$ python -q
>>> import numpy as np
>>> np.set_printoptions(suppress=True, linewidth=160)
>>> def rnd(a):
...     return np.round(a, 4) + 0
... 
>>> E = np.array([[1.05, 1.0, 0.0, 0.0],
...     [2.0, 1.05, 1.0, 2.0],
...     [2.0, 2.0, 1.05, 0.0],
...     [1.0, 1.0, 0.0, 0.05]])
>>> rnd(np.linalg.det(E.T))
np.float64(-0.1571)
>>> rnd(np.poly(E))
array([ 1.    , -3.2   , -2.535 ,  3.277 , -0.1571])
>>> rnd(np.linalg.eigvals(E))
array([ 3.6517,  0.7101,  0.05  , -1.2118])
>>> np.kron(np.eye(2, dtype=int), E)
array([[1.05, 1.  , 0.  , 0.  , 0.  , 0.  , 0.  , 0.  ],
       [2.  , 1.05, 1.  , 2.  , 0.  , 0.  , 0.  , 0.  ],
       [2.  , 2.  , 1.05, 0.  , 0.  , 0.  , 0.  , 0.  ],
       [1.  , 1.  , 0.  , 0.05, 0.  , 0.  , 0.  , 0.  ],
       [0.  , 0.  , 0.  , 0.  , 1.05, 1.  , 0.  , 0.  ],
       [0.  , 0.  , 0.  , 0.  , 2.  , 1.05, 1.  , 2.  ],
       [0.  , 0.  , 0.  , 0.  , 2.  , 2.  , 1.05, 0.  ],
       [0.  , 0.  , 0.  , 0.  , 1.  , 1.  , 0.  , 0.05]])
>>> def softmax(z):
...     e = np.exp(z - z.max(axis=-1, keepdims=True))
...     return e / e.sum(axis=-1, keepdims=True)
... 
>>> softmax(E).sum(axis=1)
array([1., 1., 1., 1.])
>>> rnd(softmax(10 * E[2]))
array([0.5, 0.5, 0. , 0. ])
>>> print(rnd(softmax(E[2] + 5)))
[0.3965 0.3965 0.1533 0.0537]
>>> scores = E @ E.T / np.sqrt(4)
>>> print(rnd(softmax(scores)[2] @ E))
[1.8986 1.663  0.9284 0.4928]
>>> softmax(scores).round(6).argmax(axis=1)
array([2, 1, 2, 2])
>>> print(rnd(softmax(scores + np.triu(np.full(scores.shape, -np.inf), 1))))
[[1.     0.     0.     0.    ]
 [0.03   0.97   0.     0.    ]
 [0.0562 0.2583 0.6855 0.    ]
 [0.1572 0.2725 0.4168 0.1535]]
>>> X = np.array([[5, 2, 1],
...     [0, 0, 0],
...     [0, 0, 0],
...     [-1, -2, -3],
...     [3, 3, 0],
...     [0, 0, 0],
...     [0, 0, 0],
...     [2, 1, -3],
...     [0, 0, 0],
...     [0, 0, 0],
...     [-1, -2, -3],
...     [0, 0, 0],
...     [0, 0, 0],
...     [-1, -2, -3]])
>>> t = np.radians(120)
>>> r_ = np.eye(3)
>>> r_[2, 2] = r_[0, 0] = np.cos(t)
>>> r_[2, 0], r_[0, 2] = -np.sin(t), np.sin(t)
>>> rnd(r_)
array([[-0.5  ,  0.   ,  0.866],
       [ 0.   ,  1.   ,  0.   ],
       [-0.866,  0.   , -0.5  ]])
>>> out = X @ r_.T
>>> rnd(out)
array([[-1.634 ,  2.    , -4.8301],
       [ 0.    ,  0.    ,  0.    ],
       [ 0.    ,  0.    ,  0.    ],
       [-2.0981, -2.    ,  2.366 ],
       [-1.5   ,  3.    , -2.5981],
       [ 0.    ,  0.    ,  0.    ],
       [ 0.    ,  0.    ,  0.    ],
       [-3.5981,  1.    , -0.2321],
       [ 0.    ,  0.    ,  0.    ],
       [ 0.    ,  0.    ,  0.    ],
       [-2.0981, -2.    ,  2.366 ],
       [ 0.    ,  0.    ,  0.    ],
       [ 0.    ,  0.    ,  0.    ],
       [-2.0981, -2.    ,  2.366 ]])
>>> M = np.array([[3.0, 1.0, 1.0], [1.0, 3.0, 1.0], [1.0, 1.0, 3.0]])
>>> M
array([[3., 1., 1.],
       [1., 3., 1.],
       [1., 1., 3.]])
>>> (M @ M)[0]
array([11.,  7.,  7.])
>>> np.sort(np.abs(np.fft.fft(M[0]))), rnd(np.sort(np.linalg.svd(M, compute_uv=False)))
(array([2., 2., 5.]), array([2., 2., 5.]))
>>> K = np.load("m.npy")
>>> K
array([[0, 0, 0],
       [3, 5, 5],
       [0, 0, 0],
       [0, 2, 3],
       [0, 0, 0],
       [0, 0, 0],
       [3, 3, 2],
       [3, 3, 2],
       [0, 0, 0],
       [0, 0, 0],
       [0, 0, 0],
       [0, 0, 0],
       [3, 3, 2]])
>>> r = np.linalg.matrix_rank(K)
>>> print(r)
2
>>> N = np.linalg.svd(K)[2][r:].T
>>> [int(np.linalg.matrix_rank(K[:, :j + 1])) for j in range(3)]
[1, 2, 2]
>>> np.allclose(K @ N, 0)
True
>>> A = np.load("out17.npy")
>>> A
array([[-2.7 ,  1.26,  3.42],
       [-2.25,  1.05,  2.85],
       [ 0.3 , -0.14, -0.38]])
>>> K[:, 3]
Traceback (most recent call last):
  File "<python-input-37>", line 1, in <module>
    K[:, 3]
    ~^^^^^^
IndexError: index 3 is out of bounds for axis 1 with size 3
>>> print(np.count_nonzero(K))
14
>>> np.zeros(13, 3)
Traceback (most recent call last):
  File "<python-input-39>", line 1, in <module>
    np.zeros(13, 3)
    ~~~~~~~~^^^^^^^
TypeError: Cannot interpret '3' as a data type
>>> print(K.shape)
(13, 3)
>>> K[13]
Traceback (most recent call last):
  File "<python-input-41>", line 1, in <module>
    K[13]
    ~^^^^
IndexError: index 13 is out of bounds for axis 0 with size 13
>>> print(rnd(np.linalg.svd(K, compute_uv=False)))
[11.4182  2.7612  0.    ]
>>> print(K.sum(axis=0))
[12 16 14]
>>> K.sum(axis=1)
array([ 0, 13,  0,  5,  0,  0,  8,  8,  0,  0,  0,  0,  8])
>>> data = np.array([[-1.6, -0.3, 0.8, 0.0],
...     [0.6, -0.5, 0.1, -0.6],
...     [-0.9, -1.5, 1.1, 0.7],
...     [0.8, 0.5, -1.1, 0.0]])
>>> rng = np.random.default_rng(2988)
>>> data[2] = data[3] + 0.02 * rng.normal(size=4)
>>> rnd(data)
array([[-1.6   , -0.3   ,  0.8   ,  0.    ],
       [ 0.6   , -0.5   ,  0.1   , -0.6   ],
       [ 0.767 ,  0.507 , -1.1163,  0.0102],
       [ 0.8   ,  0.5   , -1.1   ,  0.    ]])
>>> Q = data.astype(float).copy()
>>> for j in range(4):
...     Q[:, j] -= Q[:, :j] @ (Q[:, :j].T @ Q[:, j])
...     Q[:, j] /= np.linalg.norm(Q[:, j])
... 
>>> rnd(Q.T @ Q)
array([[1., 0., 0., 0.],
       [0., 1., 0., 0.],
       [0., 0., 1., 0.],
       [0., 0., 0., 1.]])
>>> vec = np.array([0, 2, 0, 0])
>>> print(rnd(data @ np.ones(4)))
[-1.1    -0.4     0.1679  0.2   ]
>>> rnd((data * vec).sum(axis=1))
array([-0.6  , -1.   ,  1.014,  1.   ])
>>> rnd(data * vec)
array([[ 0.   , -0.6  ,  0.   ,  0.   ],
       [ 0.   , -1.   ,  0.   ,  0.   ],
       [ 0.   ,  1.014,  0.   ,  0.   ],
       [ 0.   ,  1.   ,  0.   ,  0.   ]])
>>> print(rnd(np.einsum("ij,j->i", data, vec)))
[-0.6   -1.     1.014  1.   ]
>>> rnd(data @ vec)
array([-0.6  , -1.   ,  1.014,  1.   ])
>>> print(rnd(data @ np.eye(4)[1]))
[-0.3   -0.5    0.507  0.5  ]
>>> np.sign((data @ vec).round(6))
array([-1., -1.,  1.,  1.])
>>> evals, evecs = np.linalg.eig(data)
>>> print(rnd(np.sort(np.linalg.eigvals(data @ data))))
[0.0001 0.2972 0.6434 3.4614]
>>> rnd(np.sort(np.linalg.eigvals(data.T)))
array([-1.8605, -0.8022, -0.5452, -0.0085])
>>> print(rnd(evals))
[-1.8605 -0.8022 -0.5452 -0.0085]
>>> rnd(np.prod(evals))
np.float64(0.0069)
>>> mat = np.load("w.npy")
>>> mat
array([[ 1, -1,  1, -1],
       [-2, -1, -2, -1],
       [ 1, -1,  1, -1],
       [-2, -1, -2, -1]])
>>> out = np.array([[3, 0], [2, -3]])
>>> C = np.kron(out, mat)
>>> C.shape
(8, 8)
>>> print(np.linalg.matrix_rank(C))
4
>>> rnd(mat @ np.linalg.pinv(mat) @ mat)
array([[ 1., -1.,  1., -1.],
       [-2., -1., -2., -1.],
       [ 1., -1.,  1., -1.],
       [-2., -1., -2., -1.]])
>>> np.abs(np.diag(np.linalg.qr(mat)[1])) > 1e-9
array([ True,  True, False, False])
>>> print(np.linalg.lstsq(mat[:-1].T, mat[-1])[2])
2
>>> np.allclose(mat[:-1].T @ np.linalg.lstsq(mat[:-1].T, mat[-1])[0], mat[-1])
True
>>> sigma = 5 * 0.2 ** np.arange(3)
>>> Q, _ = np.linalg.qr(np.array([[0.7, 0.0, -0.4], [-0.4, 0.3, -0.4], [1.6, -0.1, -0.1]]))
>>> feats = rng.normal(size=(13, 3)) * sigma @ Q
>>> print(rnd(feats))
[[-0.045   0.0036  0.1895]
 [-1.3761 -0.8313 -3.6409]
 [-0.8239  0.8216 -1.7   ]
 [-0.754  -1.1168 -1.7284]
 [-0.2183  0.9868 -0.619 ]
 [-0.2197  0.6311 -0.9   ]
 [ 0.159   0.5857  0.3845]
 [ 0.5499  1.5613  2.0691]
 [-2.9099 -1.0964 -7.2664]
 [ 0.0417 -1.3502  0.4455]
 [ 1.9183  0.818   3.6148]
 [ 0.4056  0.9002  1.4055]
 [-0.7279  0.2713 -0.9273]]
>>> labels = feats[:, 0] > np.median(feats[:, 0])
>>> r0 = feats[labels].mean(axis=0) - feats[~labels].mean(axis=0)
>>> labels.astype(int)
array([1, 0, 0, 0, 0, 0, 1, 1, 0, 1, 1, 1, 0])
>>> rnd((((feats - feats.mean(axis=0)) @ r0 > 0) == labels).mean())
np.float64(0.9231)
>>> print(np.argsort(-np.abs(r0).round(6), kind="stable"))
[2 0 1]
>>> ((feats - feats.mean(axis=0)) @ r0 > 0).astype(int)
array([1, 0, 0, 0, 1, 0, 1, 1, 0, 1, 1, 1, 0])
>>> rnd(r0)
array([1.5092, 0.4674, 3.7489])
>>> cen = feats - feats.mean(axis=0)
>>> evecs = np.linalg.svd(cen)[2][:2]
>>> out = cen - cen @ evecs.T @ evecs
>>> rnd((cen @ evecs.T).std(axis=0))
array([2.8669, 0.7224])
>>> np.linalg.norm(out, axis=1).round(6).argmax()
np.int64(10)
>>> print(rnd(np.cov(cen @ evecs.T, rowvar=False)))
[[8.9041 0.    ]
 [0.     0.5653]]
>>> cen = feats - feats.mean(axis=0)
>>> left, sigma, VT = np.linalg.svd(cen, full_matrices=False)
>>> rnd(VT[0] * np.sign(VT[0, np.abs(VT[0]).argmax()]))
array([0.3714, 0.2048, 0.9056])
>>> np.searchsorted(np.cumsum(sigma ** 2) / (sigma ** 2).sum(), 0.9) + 1
np.int64(1)
>>> print(rnd(np.abs(VT[-1])))
[0.9226 0.0279 0.3847]
>>> np.abs(left[:, 0]).argmax()
np.int64(8)
>>> r0, v = feats[10], feats[8]
>>> rnd(r0 @ v)
np.float64(-32.7459)
>>> p = (r0 @ v) / (r0 @ r0) * r0
>>> np.linalg.matrix_rank(np.outer(r0, v))
np.int64(1)
>>> rnd(p)
array([-3.6068, -1.538 , -6.7967])
>>> rnd(np.outer(r0, v))
array([[ -5.582 ,  -2.1032, -13.939 ],
       [ -2.3803,  -0.8968,  -5.944 ],
       [-10.5189,  -3.9632, -26.267 ]])
>>> vec = np.array([1, 1, -1])
>>> rnd(feats * vec)
array([[-0.045 ,  0.0036, -0.1895],
       [-1.3761, -0.8313,  3.6409],
       [-0.8239,  0.8216,  1.7   ],
       [-0.754 , -1.1168,  1.7284],
       [-0.2183,  0.9868,  0.619 ],
       [-0.2197,  0.6311,  0.9   ],
       [ 0.159 ,  0.5857, -0.3845],
       [ 0.5499,  1.5613, -2.0691],
       [-2.9099, -1.0964,  7.2664],
       [ 0.0417, -1.3502, -0.4455],
       [ 1.9183,  0.818 , -3.6148],
       [ 0.4056,  0.9002, -1.4055],
       [-0.7279,  0.2713,  0.9273]])
>>> np.sign((feats @ vec).round(6))
array([-1.,  1.,  1., -1.,  1.,  1.,  1.,  1.,  1., -1., -1., -1.,  1.])
>>> (feats @ vec).argmax()
np.int64(8)
